>>> import numpy as np
>>> import numpy.linalg as la
>>> np.set_printoptions(precision=2, suppress=True, linewidth=140)
>>> def rnd(a):
...     return np.round(a, 2) + 0
... 
>>> arr = np.array([[2, -2, 1, -2], [1, 1, -2, 1], [-1, -1, 0, -2], [2, -1, 1, 0]])
>>> arr
array([[ 2, -2,  1, -2],
       [ 1,  1, -2,  1],
       [-1, -1,  0, -2],
       [ 2, -1,  1,  0]])
>>> proj = np.triu(np.array([[-2, -2, 4, -6], [-2, 5, 9, 5], [-1, -1, -1, 8], [-9, 8, 1, -9]]), 1) + np.eye(4)
>>> B = proj @ arr @ la.inv(proj)
>>> rnd(la.det(B))
np.float64(-3.0)
>>> rnd(np.poly(B))
array([ 1., -3., 10.,  5., -3.])
>>> np.trace(B), np.trace(arr)
(np.float64(3.0), np.int64(3))
>>> la.matrix_rank(B)
np.int64(4)
>>> B
array([[  -16.,   -34.,   369., -2890.],
       [    2.,    -9.,    76.,  -568.],
       [   15.,    21.,  -241.,  1911.],
       [    2.,     3.,   -34.,   269.]])
>>> [round(float(x), 2) for x in la.svd(B, compute_uv=False)[:3]]
[3549.97, 8.41, 0.31]
>>> np.argsort(-la.norm(B, axis=0).round(6), kind="stable")[:3]
array([3, 2, 1])
>>> la.cond(B) > 100
np.True_
>>> B = np.array([[-1, 1, 2], [1, 3, 2], [-2, -1, 1]])
>>> W0 = np.triu(B, 1)
>>> W0
array([[0, 1, 2],
       [0, 0, 2],
       [0, 0, 0]])
>>> [round(float(x), 2) for x in la.svd(W0, compute_uv=False)[:3]]
[2.92, 0.68, 0.0]
>>> np.argsort(-la.norm(W0, axis=0).round(6), kind="stable")[:3]
array([2, 1, 0])
>>> la.matrix_power(W0, 3)
array([[0, 0, 0],
       [0, 0, 0],
       [0, 0, 0]])
>>> W0 @ W0
array([[0, 0, 2],
       [0, 0, 0],
       [0, 0, 0]])
>>> rnd(la.det(W0))
np.float64(0.0)
>>> np.allclose(W0, W0.T)
False
>>> (W0 + W0.T) / 2
array([[0. , 0.5, 1. ],
       [0.5, 0. , 1. ],
       [1. , 1. , 0. ]])
>>> assert W0 == W0.T
Traceback (most recent call last):
  File "<python-input-26>", line 1, in <module>
    assert W0 == W0.T
           ^^^^^^^^^^
ValueError: The truth value of an array with more than one element is ambiguous. Use a.any() or a.all()
>>> rnd(np.sort(np.abs(la.eigvals(W0))))
array([0., 0., 0.])
>>> rk = la.matrix_rank(W0)
>>> rk
np.int64(2)
>>> null = la.svd(W0)[2][rk:].T
>>> la.matrix_rank(W0.T @ W0), la.matrix_rank(W0 @ W0.T)
(np.int64(2), np.int64(2))
>>> W0 @ null
array([[0.],
       [0.],
       [0.]])
>>> rnd(la.eigvals(W0).sum().real)
np.float64(0.0)
>>> rnd(la.det(W0.T))
np.float64(0.0)
>>> rnd(la.det(2 * W0)), rnd(la.det(W0))
(np.float64(0.0), np.float64(0.0))
>>> np.poly(W0)
array([1., 0., 0., 0.])
>>> B = np.array([[1, -1, -1], [4, -2, 5], [-1, 3, -2]])
>>> m1 = np.tril(B)
>>> m1
array([[ 1,  0,  0],
       [ 4, -2,  0],
       [-1,  3, -2]])
>>> B = la.inv(m1)
>>> (np.abs(B) > 1e-9).astype(int)
array([[1, 0, 0],
       [1, 1, 0],
       [1, 1, 1]])
>>> B
array([[ 1.  ,  0.  ,  0.  ],
       [ 2.  , -0.5 ,  0.  ],
       [ 2.5 , -0.75, -0.5 ]])
>>> m1 @ B
array([[1., 0., 0.],
       [0., 1., 0.],
       [0., 0., 1.]])
>>> rnd(la.det(m1) * la.det(B))
np.float64(1.0)
>>> rnd(la.slogdet(m1)[0])
np.float64(1.0)
>>> rnd(la.inv(B))
array([[ 1.,  0.,  0.],
       [ 4., -2.,  0.],
       [-1.,  3., -2.]])
>>> x0 = np.array([3, -4, -2])
>>> rhs = B @ x0
>>> b, lr = np.zeros(3), 1 / la.norm(B, 2) ** 2
>>> for i in range(30):
...     b -= lr * B.T @ (B @ b - rhs)
...     if i % 10 == 0: print(i, round(la.norm(B @ b - rhs), 2))
... 
0 1.2
10 1.07
20 0.96
>>> rnd(la.cond(B))
np.float64(18.42)
>>> rnd(b)
array([ 3.71, -1.64, -1.12])
>>> B = m1 / np.sqrt((m1 ** 2).mean(axis=1, keepdims=True))
>>> rnd(B[2])
array([-0.46,  1.39, -0.93])
>>> rnd(la.norm(B, axis=1))
array([1.73, 1.73, 1.73])
>>> rnd(m1 - m1.mean(axis=1, keepdims=True))
array([[ 0.67, -0.33, -0.33],
       [ 3.33, -2.67, -0.67],
       [-1.  ,  3.  , -2.  ]])
>>> x0 = np.array([1, 1, 4])
>>> a = np.maximum(m1 @ x0, 0)
>>> rnd(np.tanh(m1 @ x0))
array([ 0.76,  0.96, -1.  ])
>>> np.maximum(m1 @ (3 * x0), 0)
array([3, 6, 0])
>>> proj = np.triu(np.array([[8, 5, -4], [3, -1, 0], [6, 9, 9]]), 1) + np.eye(3)
>>> B = proj @ m1 @ la.inv(proj)
>>> B
array([[  25., -147.,  108.],
       [   4.,  -22.,   16.],
       [  -1.,    8.,   -6.]])
>>> la.matrix_rank(B)
np.int64(3)
>>> rnd(la.det(B))
np.float64(4.0)
>>> np.trace(B), np.trace(m1)
(np.float64(-3.0), np.int64(-3))
>>> proj @ m1 - m1 @ proj
array([[ 24., -27.,  12.],
       [  0., -20.,  16.],
       [  0.,   5.,  -4.]])
>>> rnd(np.poly(B))
array([ 1.,  3.,  0., -4.])
>>> mat = np.load("w.npy")
>>> mat
array([[ 3,  4,  5,  6],
       [ 7,  8,  9, 10],
       [11, 12, 13, 14],
       [15, 16, 17, 18]])
>>> [round(float(x), 2) for x in la.svd(mat, compute_uv=False)[:3]]
[45.84, 1.75, 0.0]
>>> la.cond(mat) > 100
np.True_
>>> rnd(la.norm(mat, 2) / la.norm(mat))
np.float64(1.0)
>>> f = np.array([-1, 1, -2, 2])
>>> K = f[np.abs(np.subtract.outer(np.arange(4), np.arange(4)))]
>>> K
array([[-1,  1, -2,  2],
       [ 1, -1,  1, -2],
       [-2,  1, -1,  1],
       [ 2, -2,  1, -1]])
>>> B = K / la.norm(K, axis=1, keepdims=True)
>>> cov = B @ B.T
>>> np.argwhere(np.triu(np.abs(cov) > 0.95, 1))
array([[0, 1],
       [2, 3]])
>>> (np.abs(cov) > 0.9).astype(int)
array([[1, 1, 0, 0],
       [1, 1, 0, 0],
       [0, 0, 1, 1],
       [0, 0, 1, 1]])
>>> B = la.inv(K)
>>> rnd(B)
array([[ 0.33,  0.  , -1.  , -0.33],
       [ 0.  ,  0.  , -1.  , -1.  ],
       [-1.  , -1.  ,  0.  ,  0.  ],
       [-0.33, -1.  ,  0.  ,  0.33]])
>>> rnd(la.inv(B))
array([[-1.,  1., -2.,  2.],
       [ 1., -1.,  1., -2.],
       [-2.,  1., -1.,  1.],
       [ 2., -2.,  1., -1.]])
>>> np.allclose(B, K.T)
False
>>> B = K / np.sqrt((K ** 2).mean(axis=1, keepdims=True))
>>> rnd(B[0])
array([-0.63,  0.63, -1.26,  1.26])
>>> rnd(la.norm(B, axis=1))
array([2., 2., 2., 2.])
>>> la.matrix_rank(K - K.mean(axis=1, keepdims=True))
np.int64(3)
>>> K - K.mean(axis=1, keepdims=True)
array([[-1.  ,  1.  , -2.  ,  2.  ],
       [ 1.25, -0.75,  1.25, -1.75],
       [-1.75,  1.25, -0.75,  1.25],
       [ 2.  , -2.  ,  1.  , -1.  ]])
>>> A = np.array([[0.0, 4.0, 4.0], [4.0, 0.0, 0.0], [4.0, 0.0, 0.0]])
>>> [round(float(la.det(A[:i, :i])), 2) + 0 for i in range(1, 4)]
[0.0, -16.0, 0.0]
>>> rnd(np.trace(la.pinv(A) @ A))
np.float64(2.0)
>>> np.unique(A.round(6), axis=0).shape
(2, 3)
>>> la.lstsq(A[:-1].T, A[-1])[2]
np.int32(2)
>>> np.abs(np.diag(la.qr(A)[1])) > 1e-9
array([ True,  True, False])
>>> f = np.array([3, 2, 0])
>>> r1 = np.array([2, -1, 0])
>>> data = np.outer(f, r1)
>>> data
array([[ 6, -3,  0],
       [ 4, -2,  0],
       [ 0,  0,  0]])
>>> proj = np.triu(np.array([[-1, 0, 2, -1], [2, 0, -2, 2], [-1, 0, -1, -1], [1, -2, -2, 1]]), 1) + np.eye(4)
>>> B = proj @ K @ la.inv(proj)
>>> la.matrix_rank(B)
np.int64(4)
>>> cov = data.T @ data
>>> np.allclose(cov, cov.T)
True
>>> la.matrix_rank(cov)
np.int64(1)
>>> np.trace(cov), (data ** 2).sum()
(np.int64(65), np.int64(65))
>>> rk = la.matrix_rank(data)
>>> rk
np.int64(1)
>>> null = la.svd(data)[2][rk:].T
>>> [int(la.matrix_rank(np.delete(data, i, axis=0))) for i in range(3)]
[1, 1, 1]
>>> [int(la.matrix_rank(data[:i])) for i in range(1, len(data) + 1)]
[1, 1, 1]
>>> null.shape
(3, 2)
>>> la.matrix_rank(data.T @ data), la.matrix_rank(data @ data.T)
(np.int64(1), np.int64(1))
>>> (la.matrix_power((data != 0) + (data.T != 0) + np.eye(3), 3) > 0).astype(int)
array([[1, 1, 0],
       [1, 1, 0],
       [0, 0, 1]])
>>> np.flatnonzero(la.matrix_power((data != 0) + (data.T != 0) + np.eye(3), 3)[1])
array([0, 1])
>>> rnd(np.sort(la.eigvals(data).real))
array([0., 0., 4.])
>>> data @ data
array([[ 24, -12,   0],
       [ 16,  -8,   0],
       [  0,   0,   0]])
>>> (data != 0).astype(int)
array([[1, 1, 0],
       [1, 1, 0],
       [0, 0, 0]])
>>> data @ data
array([[ 24, -12,   0],
       [ 16,  -8,   0],
       [  0,   0,   0]])
>>> la.matrix_power(data, 2)
array([[ 24, -12,   0],
       [ 16,  -8,   0],
       [  0,   0,   0]])
>>> np.trace(data)
np.int64(4)
>>> rnd(np.sort(np.abs(la.eigvals(data))))
array([0., 0., 4.])
>>> (data - data.T) / 2
array([[ 0. , -3.5,  0. ],
       [ 3.5,  0. ,  0. ],
       [ 0. ,  0. ,  0. ]])
>>> rnd(la.det(data))
np.float64(0.0)
>>> rnd(np.abs(la.eigvals(data)).max())
np.float64(4.0)
>>> feats = np.loadtxt("a.csv", delimiter=",")
>>> feats
array([[  3.,  -1.,   0.,   6.],
       [  0.,   2.,   0.,   0.],
       [-18.,  13.,  -3., -18.],
       [  0.,   0.,   0.,  -3.]])
>>> proj = np.triu(np.array([[0, 2, 0, 1], [0, 3, -2, 0], [-1, -2, 2, 3], [-3, -2, 1, 0]]), 1) + np.eye(4)
>>> B = proj @ feats @ la.inv(proj)
>>> np.trace(B), np.trace(feats)
(np.float64(-1.0), np.float64(-1.0))
>>> rnd(la.det(B))
np.float64(54.0)
>>> B
array([[   3.,   -3.,   -6.,   18.],
       [  36.,  -96., -186.,  558.],
       [ -18.,   49.,   95., -294.],
       [   0.,    0.,    0.,   -3.]])
